% python3 -q
>>> import numpy as np
>>> np.set_printoptions(precision=1, suppress=True, linewidth=120, floatmode="fixed")
>>> M2 = np.array([[7, 2], [1, -1], [6, -1]])
>>> mat = np.kron(np.eye(3, dtype=int), M2)
>>> mat
array([[ 7,  2,  0,  0,  0,  0],
       [ 1, -1,  0,  0,  0,  0],
       [ 6, -1,  0,  0,  0,  0],
       [ 0,  0,  7,  2,  0,  0],
       [ 0,  0,  1, -1,  0,  0],
       [ 0,  0,  6, -1,  0,  0],
       [ 0,  0,  0,  0,  7,  2],
       [ 0,  0,  0,  0,  1, -1],
       [ 0,  0,  0,  0,  6, -1]])
>>> x0 = np.array([0, 3, 0, 3, 3, 1])
>>> rhs = mat @ x0
>>> np.round(np.linalg.pinv(mat) @ mat, 1) + 0
array([[1.0, 0.0, 0.0, 0.0, 0.0, 0.0],
       [0.0, 1.0, 0.0, 0.0, 0.0, 0.0],
       [0.0, 0.0, 1.0, 0.0, 0.0, 0.0],
       [0.0, 0.0, 0.0, 1.0, 0.0, 0.0],
       [0.0, 0.0, 0.0, 0.0, 1.0, 0.0],
       [0.0, 0.0, 0.0, 0.0, 0.0, 1.0]])
>>> rhs
array([ 6, -3, -3,  6, -3, -3, 23,  2, 17])
>>> np.round(np.linalg.lstsq(mat, rhs)[0], 1) + 0
array([0.0, 3.0, 0.0, 3.0, 3.0, 1.0])
>>> np.round(np.linalg.solve(mat.T @ mat, mat.T @ rhs), 1) + 0
array([0.0, 3.0, 0.0, 3.0, 3.0, 1.0])
>>> rng = np.random.default_rng(748232)
>>> rhs = rhs + 0.3 * rng.normal(size=9)
>>> rhs
array([ 6.0, -3.1, -2.7,  5.9, -3.2, -3.2, 23.3,  1.7, 16.9])
>>> b, *_ = np.linalg.lstsq(mat, rhs)
>>> b.round()
array([ 0.0,  3.0, -0.0,  3.0,  3.0,  1.0])
>>> round(float(np.linalg.norm(rhs - mat @ b)), 1)
0.3
>>> np.round(mat.T @ (rhs - mat @ b), 1) + 0
array([0.0, 0.0, 0.0, 0.0, 0.0, 0.0])
>>> [round(float(np.linalg.norm(np.linalg.solve(mat.T @ mat + lam * np.eye(6), mat.T @ rhs))), 2) for lam in (0, 1, 10, 100)]
[5.34, 4.78, 3.18, 1.46]
